% ipython --no-banner

In [1]: import numpy as np

In [2]: from numpy import linalg as LA

In [3]: np.set_printoptions(precision=3, suppress=True, linewidth=120)

In [4]: rd = lambda a: np.round(a, 3) + 0

In [5]: feats = np.diag(np.array([-2, 1, 2, 1, 2, 1, 2, 0, -2, 2, -1, 2, 1, 0, -2]))

In [6]: feats
Out[6]: 
array([[-2,  0,  0,  0,  0,  0,  0,  0,  0,  0,  0,  0,  0,  0,  0],
       [ 0,  1,  0,  0,  0,  0,  0,  0,  0,  0,  0,  0,  0,  0,  0],
       [ 0,  0,  2,  0,  0,  0,  0,  0,  0,  0,  0,  0,  0,  0,  0],
       [ 0,  0,  0,  1,  0,  0,  0,  0,  0,  0,  0,  0,  0,  0,  0],
       [ 0,  0,  0,  0,  2,  0,  0,  0,  0,  0,  0,  0,  0,  0,  0],
       [ 0,  0,  0,  0,  0,  1,  0,  0,  0,  0,  0,  0,  0,  0,  0],
       [ 0,  0,  0,  0,  0,  0,  2,  0,  0,  0,  0,  0,  0,  0,  0],
       [ 0,  0,  0,  0,  0,  0,  0,  0,  0,  0,  0,  0,  0,  0,  0],
       [ 0,  0,  0,  0,  0,  0,  0,  0, -2,  0,  0,  0,  0,  0,  0],
       [ 0,  0,  0,  0,  0,  0,  0,  0,  0,  2,  0,  0,  0,  0,  0],
       [ 0,  0,  0,  0,  0,  0,  0,  0,  0,  0, -1,  0,  0,  0,  0],
       [ 0,  0,  0,  0,  0,  0,  0,  0,  0,  0,  0,  2,  0,  0,  0],
       [ 0,  0,  0,  0,  0,  0,  0,  0,  0,  0,  0,  0,  1,  0,  0],
       [ 0,  0,  0,  0,  0,  0,  0,  0,  0,  0,  0,  0,  0,  0,  0],
       [ 0,  0,  0,  0,  0,  0,  0,  0,  0,  0,  0,  0,  0,  0, -2]])

In [7]: evals, vecs = LA.eigh(feats)

In [8]: x0 = np.array([8, 6, -9, -3, -9, -6, 8, 4, -1, 0, -7, 9, 2, -1, 1])

In [9]: np.abs(feats).sum(axis=1).max(), np.abs(evals).max()
Out[9]: (np.int64(2), np.float64(2.0))

In [10]: rd(LA.eigvalsh(feats[1:, 1:]))
Out[10]: array([-2., -2., -1.,  0.,  0.,  1.,  1.,  1.,  1.,  2.,  2.,  2.,  2.,  2.])

In [11]: Uu, s, Vh = LA.svd(feats)

In [12]: vecs = Vh[:(s > 1e-8).sum()]

In [13]: rng = np.random.default_rng(80387)

In [14]: x0 = feats[9] + 2 * feats[14] + rng.integers(2) * np.eye(15)[9]

In [15]: print(x0)
[ 0.  0.  0.  0.  0.  0.  0.  0.  0.  2.  0.  0.  0.  0. -4.]

In [16]: np.diag(vecs.T @ vecs)
Out[16]: array([1., 1., 1., 1., 1., 1., 1., 0., 1., 1., 1., 1., 1., 0., 1.])

In [17]: np.allclose(vecs.T @ vecs @ x0, x0)
Out[17]: True

In [18]: np.argsort(-LA.norm(feats, axis=0).round(6), kind="stable")[:3]
Out[18]: array([0, 2, 4])

In [19]: print(LA.matrix_rank(feats, rtol=0.1))
13

In [20]: rd(LA.norm(feats))
Out[20]: np.float64(6.083)

In [21]: np.abs(feats).max()
Out[21]: np.int64(2)

In [22]: np.zeros(15, 15)
Traceback (most recent call last):
  Cell In[22], line 1
    np.zeros(15, 15)
TypeError: Cannot interpret '15' as a data type


In [23]: LA.matrix_rank(feats)
Out[23]: np.int64(13)

In [24]: Uu, s, Vh = LA.svd(feats)

In [25]: s
Out[25]: array([2., 2., 2., 2., 2., 2., 2., 2., 1., 1., 1., 1., 1., 0., 0.])

In [26]: Y = Uu[:, :13] @ np.diag(s[:13]) @ Vh[:13]

In [27]: print(rd(LA.norm(feats - Y) / LA.norm(feats)))
0.0

In [28]: np.abs(feats - Y).max()
Out[28]: np.float64(0.0)

In [29]: LA.matrix_rank(Y)
Out[29]: np.int64(13)

In [30]: LA.matrix_rank(feats, rtol=0.05)
Out[30]: np.int64(13)

In [31]: J = np.load("x.npy")

In [32]: J
Out[32]: 
array([[ 2.01 , -0.917,  3.024,  1.929, -3.029, -0.939, -0.021],
       [ 1.971, -0.912,  3.068,  2.024, -2.941, -0.967,  0.008],
       [ 2.   , -0.964,  3.02 ,  2.028, -3.025, -1.023, -0.008],
       [ 1.982, -1.05 ,  2.968,  1.975, -3.041, -0.98 ,  0.151],
       [ 1.922, -0.944,  2.994,  1.942, -3.   , -0.968, -0.006],
       [ 1.991, -0.982,  3.004,  2.092, -3.022, -0.974,  0.009],
       [ 2.016, -0.998,  3.029,  1.993, -2.999, -0.886, -0.062],
       [ 2.027, -1.019,  2.958,  2.003, -3.043, -1.022, -0.023],
       [ 1.962, -0.979,  2.99 ,  1.972, -2.995, -1.024, -0.003],
       [ 1.991, -1.004,  2.994,  1.947, -2.956, -0.925, -0.118],
       [ 1.929, -0.987,  3.11 ,  2.009, -3.064, -1.027,  0.04 ],
       [ 1.895, -1.026,  3.048,  2.014, -2.997, -0.991, -0.119],
       [-0.005, -1.024, -2.063,  1.983, -1.943, -1.943,  2.032],
       [ 0.055, -0.928, -2.013,  2.025, -2.044, -1.983,  2.009],
       [-0.028, -1.064, -1.987,  1.996, -2.032, -2.013,  1.926],
       [-0.027, -0.985, -1.972,  1.968, -2.05 , -2.068,  1.936],
       [ 0.051, -0.979, -1.933,  2.012, -1.892, -1.959,  2.095],
       [ 0.033, -1.021, -2.016,  2.059, -1.982, -2.11 ,  2.027],
       [ 0.032, -1.018, -1.993,  2.057, -2.036, -1.962,  2.004],
       [ 0.047, -0.997, -2.064,  2.033, -1.984, -2.099,  1.965],
       [-0.018, -0.942, -2.02 ,  2.037, -1.991, -2.019,  1.944],
       [ 0.014, -0.966, -1.97 ,  1.963, -1.99 , -2.028,  2.047],
       [-0.063, -0.95 , -2.071,  1.953, -1.97 , -1.893,  1.999],
       [-0.038, -0.997, -2.086,  1.99 , -1.99 , -1.967,  1.989]])

In [33]: Q, Rm = LA.qr(J)

In [34]: rd(np.abs(np.diag(Rm)))
Out[34]: array([6.843, 3.426, 0.649, 0.33 , 0.268, 0.242, 0.308])

In [35]: np.trace(Q @ Q.T)
Out[35]: np.float64(7.0)

In [36]: Q.shape, Rm.shape
Out[36]: ((24, 7), (7, 7))
